$ python -q
>>> import numpy as np
>>> from numpy import linalg as LA
>>> np.set_printoptions(precision=2, suppress=True, linewidth=100, floatmode="fixed")
>>> def rd(a):
...     return np.round(a, 2) + 0
... 
>>> A2 = np.array([[2, -3, -3], [-2, -2, 2], [-1, -1, 1]])
>>> C = np.array([[-1]])
>>> A = np.block([[A2, np.zeros((3, 1))], [np.zeros((1, 3)), C]])
>>> A
array([[ 2.00, -3.00, -3.00,  0.00],
       [-2.00, -2.00,  2.00,  0.00],
       [-1.00, -1.00,  1.00,  0.00],
       [ 0.00,  0.00,  0.00, -1.00]])
>>> U, sigma, VT = LA.svd(A)
>>> V = VT[:(sigma > 1e-8).sum()]
>>> rng = np.random.default_rng(634729)
>>> x = A[0] + 3 * A[2] + rng.integers(2) * np.eye(4)[3]
>>> x
array([-1.00, -6.00,  0.00,  1.00])
>>> LA.matrix_rank(np.vstack([A, x]))
np.int64(3)
>>> rd(LA.norm(x - V.T @ V @ x))
np.float64(0.0)
>>> rd(np.diag(V.T @ V))
array([0.42, 0.98, 0.60, 1.00])
>>> np.allclose(V.T @ V @ x, x)
True
>>> X = np.eye(4, dtype=int)[rng.permutation(4)]
>>> X
array([[0, 0, 0, 1],
       [0, 0, 1, 0],
       [1, 0, 0, 0],
       [0, 1, 0, 0]])
>>> LA.matrix_power(X, 3)
array([[0, 0, 1, 0],
       [0, 0, 0, 1],
       [0, 1, 0, 0],
       [1, 0, 0, 0]])
>>> np.allclose(X, X.T)
False
>>> rd(LA.pinv(X))
array([[0.00, 0.00, 1.00, 0.00],
       [0.00, 0.00, 0.00, 1.00],
       [0.00, 1.00, 0.00, 0.00],
       [1.00, 0.00, 0.00, 0.00]])
>>> X @ X.T
array([[1, 0, 0, 0],
       [0, 1, 0, 0],
       [0, 0, 1, 0],
       [0, 0, 0, 1]])
>>> Q, V = LA.qr(X[:, :1])[0], LA.qr(X[:, 1:])[0]
>>> sigma = LA.svd(Q.T @ V, compute_uv=False)
>>> np.degrees(np.arccos(sigma.clip(0, 1)))
array([90.00])
>>> rd(LA.norm(Q @ Q.T - V @ V.T, 2))
np.float64(1.0)
>>> x = np.array([8, -1, -9, -2])
>>> rd(LA.det(X))
np.float64(-1.0)
>>> [p for p in range(1, 25) if np.allclose(LA.matrix_power(X, p), np.eye(4))]
[4, 8, 12, 16, 20, 24]
>>> K = (rng.random((3, 3)) < 0.3) + np.eye(3)
>>> K /= K.sum(axis=1, keepdims=True)
>>> K
array([[1.00, 0.00, 0.00],
       [0.00, 1.00, 0.00],
       [0.00, 0.00, 1.00]])
>>> P = np.triu(np.array([[-1, 1, -1], [2, -1, 0], [0, -2, 0]]), 1) + np.eye(3)
>>> A2 = P @ K @ LA.inv(P)
>>> A2
array([[1.00, 0.00, 0.00],
       [0.00, 1.00, 0.00],
       [0.00, 0.00, 1.00]])
>>> LA.matrix_rank(A2)
np.int64(3)
>>> W1 = np.array([[-2, -2, -4, 4, -2],
...     [-5, 1, 3, 5, -3],
...     [-3, 3, 5, 1, 0],
...     [-4, -2, 3, 3, 1]])
>>> beta = np.array([-3, 1, 6, -9, 0])
>>> hid = np.maximum(A @ W1 + beta, 0)
>>> (hid > 0).astype(int)
array([[1, 0, 0, 0, 1],
       [1, 1, 1, 0, 1],
       [1, 1, 1, 0, 1],
       [1, 1, 1, 0, 0]])
>>> hid
array([[17.00,  0.00,  0.00,  0.00,  5.00],
       [ 5.00,  9.00, 18.00,  0.00, 10.00],
       [ 1.00,  5.00, 12.00,  0.00,  5.00],
       [ 1.00,  3.00,  3.00,  0.00,  0.00]])
>>> C = np.array([[-1, -1], [-3, 2], [-3, 2], [-3, 0], [-3, -3]])
>>> (hid @ C).round(6).argmax(axis=1)
array([0, 1, 1, 1])
>>> W1 @ C
array([[ 14,  -4],
       [-13,  22],
       [-24,  19],
       [-11,   3]])
>>> np.flatnonzero(LA.matrix_power((K != 0) + (K.T != 0) + np.eye(3), 3)[2])
array([2])
>>> Lm = LA.cholesky(K)
>>> np.prod(np.diag(Lm)) ** 2, rd(LA.det(K))
(np.float64(1.0), np.float64(1.0))
>>> Lm @ Lm.T
array([[1.00, 0.00, 0.00],
       [0.00, 1.00, 0.00],
       [0.00, 0.00, 1.00]])
>>> LA.eigvalsh(K).min() > 0
np.True_
>>> Lm
array([[1.00, 0.00, 0.00],
       [0.00, 1.00, 0.00],
       [0.00, 0.00, 1.00]])
